In [1]: import numpy as np

In [2]: np.set_printoptions(suppress=True, linewidth=200)

In [3]: B = np.array([[0, -1, -2]])

In [4]: X = B.T @ B

In [5]: X
Out[5]: 
array([[0, 0, 0],
       [0, 1, 2],
       [0, 2, 4]])

In [6]: # looks like rank 1

In [7]: np.unique(X.round(6), axis=0).shape
Out[7]: (3, 3)

In [8]: np.abs(np.diag(np.linalg.qr(X)[1])) > 1e-9
Out[8]: array([False,  True, False])

In [9]: np.linalg.lstsq(X[:-1].T, X[-1])[2]
Out[9]: np.int32(1)

In [10]: round(float(np.trace(np.linalg.pinv(X) @ X)), 2)
Out[10]: 1.0

In [11]: A = np.load("dump.npy")

In [12]: A
Out[12]: 
array([[-7.55, -6.75, -4.11],
       [ 3.4 ,  3.92, -1.18],
       [ 0.34, -0.74, -0.47],
       [-2.33, -2.27, -1.79],
       [-0.87, -4.62,  1.71],
       [-3.93, -5.93,  1.65],
       [ 1.53,  3.2 , -2.79],
       [-6.17, -6.24, -1.52],
       [-3.17, -3.51,  1.88],
       [-2.4 , -6.43,  4.67]])

In [13]: cen = A - A.mean(axis=0)

In [14]: evecs = np.linalg.svd(cen)[2][:2]

In [15]: B = cen - cen @ evecs.T @ evecs

In [16]: np.round((cen @ evecs.T).std(axis=0), 2)
Out[16]: array([4.79, 2.67])

In [17]: data = np.load("m.npy")

In [18]: data
Out[18]: 
array([[3., 1., 0., 0.],
       [0., 3., 1., 0.],
       [0., 0., 3., 1.],
       [0., 0., 0., 3.]])

In [19]: # triangular, det is the product of the diagonal

In [20]: vals, evecs = np.linalg.eig(data)

In [21]: vals
Out[21]: array([3., 3., 3., 3.])

In [22]: np.round(np.sort(np.linalg.eigvals(np.linalg.inv(data))), 2)
Out[22]: array([0.33, 0.33, 0.33, 0.33])

In [23]: data @ evecs[:, 0] - vals[0] * evecs[:, 0]
Out[23]: array([0., 0., 0., 0.])

In [24]: np.round(np.sort(np.linalg.eigvals(data.T)), 2)
Out[24]: array([3., 3., 3., 3.])

In [25]: np.prod(vals)
Out[25]: np.float64(81.0)

In [26]: r0 = np.array([2, 1, 1])

In [27]: np.polyval(r0, data[1])
Out[27]: array([ 1., 22.,  4.,  1.])

In [28]: np.array([np.convolve(row, r0, "same") for row in data])
Out[28]: 
array([[5., 4., 1., 0.],
       [6., 5., 4., 1.],
       [0., 6., 5., 4.],
       [0., 0., 6., 3.]])

In [29]: np.cross(data[1, :3], data[0, :3])
Out[29]: array([-1.,  3., -9.])

In [30]: np.correlate(data[1], data[0], "full")
Out[30]: array([ 0.,  0.,  0.,  3., 10.,  3.,  0.])

In [31]: B = np.array([[2, -2, 1], [-1, 0, -1]])

In [32]: Z = np.kron(B, data)

In [33]: np.linalg.matrix_rank(Z)
Out[33]: np.int64(8)

In [34]: round(float(np.linalg.norm(Z, 2)), 2), round(float(np.linalg.norm(B, 2) * np.linalg.norm(data, 2)), 2)
Out[34]: (12.21, 12.21)

In [35]: Z.shape
Out[35]: (8, 12)

In [36]: arr = np.array([[0, 12, 4],
    ...:     [0, 14, 17],
    ...:     [9, 0, 2],
    ...:     [0, 10, 0],
    ...:     [16, 0, 1],
    ...:     [0, 32, 6],
    ...:     [0, 10, 0],
    ...:     [0, 4, 0],
    ...:     [6, 0, 0],
    ...:     [0, 16, 0]])

In [37]: B = np.c_[arr[:, :1] @ np.array([[0]]), np.array([3, 2, -1, 0, 1, -2, 2, 0, 1, -2])]

In [38]: B
Out[38]: 
array([[ 0,  3],
       [ 0,  2],
       [ 0, -1],
       [ 0,  0],
       [ 0,  1],
       [ 0, -2],
       [ 0,  2],
       [ 0,  0],
       [ 0,  1],
       [ 0, -2]])

In [39]: np.round(np.linalg.norm(B - arr @ np.linalg.lstsq(arr, B)[0], axis=0), 2)
Out[39]: array([0.  , 4.68])

In [40]: np.linalg.matrix_rank(B)
Out[40]: np.int64(1)

In [41]: np.round(np.linalg.lstsq(arr, B[:, 0])[0], 2)
Out[41]: array([0., 0., 0.])

In [42]: np.linalg.matrix_rank(np.c_[arr, B])
Out[42]: np.int64(4)

In [43]: rng = np.random.default_rng(87375)

In [44]: B = arr + rng.integers(-2, 3, (10, 1)) @ rng.integers(-2, 3, (1, 3))

In [45]: B
Out[45]: 
array([[-1, 14,  4],
       [-2, 18, 17],
       [10, -2,  2],
       [-2, 14,  0],
       [16,  0,  1],
       [-2, 36,  6],
       [-1, 12,  0],
       [-2,  8,  0],
       [ 4,  4,  0],
       [ 2, 12,  0]])

In [46]: np.round(np.linalg.svd(B - arr, compute_uv=False), 2) + 0
Out[46]: array([11.62,  0.  ,  0.  ])

In [47]: B - arr
Out[47]: 
array([[-1,  2,  0],
       [-2,  4,  0],
       [ 1, -2,  0],
       [-2,  4,  0],
       [ 0,  0,  0],
       [-2,  4,  0],
       [-1,  2,  0],
       [-2,  4,  0],
       [-2,  4,  0],
       [ 2, -4,  0]])

In [48]: np.abs(B - arr).sum(axis=1)
Out[48]: array([3, 6, 3, 6, 0, 6, 3, 6, 6, 6])

In [49]: np.linalg.matrix_rank(B - arr, tol=1e-8)
Out[49]: np.int64(1)
